>>> import numpy as np
>>> from numpy import linalg as LA
>>> np.set_printoptions(precision=3, suppress=True, linewidth=140)
>>> rnd = lambda a: np.round(a, 3) + 0
>>> F = np.loadtxt("test7.csv", delimiter=",")
>>> print(F)
[[ 0.  0.  0.  0.  0. -3.  0.  0.  0. -1.  0.  0. -7.  6.  2.]
 [-7.  0.  0.  4. -8.  0.  0.  1.  0. -6.  0.  0.  0.  0.  0.]
 [-8.  0. -2.  7.  0.  0. -3.  0.  0. -7. -7.  0.  1.  0.  0.]
 [-7.  0.  2.  0.  4.  7.  0.  0.  0.  0.  8.  0.  0.  1.  0.]
 [-7.  0.  0. -2.  0.  0.  0.  0.  0.  0.  0.  0.  0.  0. -8.]
 [ 0.  7.  0. -3.  0.  0.  0.  0.  0.  0.  0.  0.  0.  1.  0.]
 [ 0.  2.  2.  7.  0.  5.  4.  0.  0.  0.  0.  6.  5.  0.  0.]
 [ 7.  0.  0.  0.  0.  0.  0. -3.  0.  0.  4.  2.  0.  0.  0.]
 [ 0.  0.  0.  0.  0.  0.  0.  0.  0.  0.  0.  0.  0.  5.  6.]]
>>> print(rnd(LA.norm(F)))
33.867
>>> print(np.unravel_index(np.abs(F).argmax(), F.shape))
(np.int64(1), np.int64(4))
>>> print(np.diff(F, axis=0))
[[-7.  0.  0.  4. -8.  3.  0.  1.  0. -5.  0.  0.  7. -6. -2.]
 [-1.  0. -2.  3.  8.  0. -3. -1.  0. -1. -7.  0.  1.  0.  0.]
 [ 1.  0.  4. -7.  4.  7.  3.  0.  0.  7. 15.  0. -1.  1.  0.]
 [ 0.  0. -2. -2. -4. -7.  0.  0.  0.  0. -8.  0.  0. -1. -8.]
 [ 7.  7.  0. -1.  0.  0.  0.  0.  0.  0.  0.  0.  0.  1.  8.]
 [ 0. -5.  2. 10.  0.  5.  4.  0.  0.  0.  0.  6.  5. -1.  0.]
 [ 7. -2. -2. -7.  0. -5. -4. -3.  0.  0.  4. -4. -5.  0.  0.]
 [-7.  0.  0.  0.  0.  0.  0.  3.  0.  0. -4. -2.  0.  5.  6.]]
>>> print(np.abs(F).max())
8.0
>>> out = np.array([[2, 1],
...     [2, 1],
...     [0, 0],
...     [0, 3],
...     [3, 2],
...     [2, 0],
...     [3, 1],
...     [2, 1],
...     [3, 0],
...     [1, 1],
...     [3, 1],
...     [3, 3],
...     [2, 2],
...     [2, 3],
...     [0, 0]])
>>> print(LA.matrix_rank(F @ out))
2
>>> print(np.einsum("ik,kj->ij", F, out))
[[ -9.   3.]
 [-42. -16.]
 [-51.  -2.]
 [ 38.  12.]
 [-14. -13.]
 [ 16.   1.]
 [ 54.  55.]
 [ 26.  14.]
 [ 10.  15.]]
>>> print(F @ out)
[[ -9.   3.]
 [-42. -16.]
 [-51.  -2.]
 [ 38.  12.]
 [-14. -13.]
 [ 16.   1.]
 [ 54.  55.]
 [ 26.  14.]
 [ 10.  15.]]
>>> print(LA.matrix_rank(np.vstack([F, out.T])))
11
>>> print(np.einsum("ik,kj->ji", F, out))
[[ -9. -42. -51.  38. -14.  16.  54.  26.  10.]
 [  3. -16.  -2.  12. -13.   1.  55.  14.  15.]]
>>> print(out.T @ F.T)
[[ -9. -42. -51.  38. -14.  16.  54.  26.  10.]
 [  3. -16.  -2.  12. -13.   1.  55.  14.  15.]]
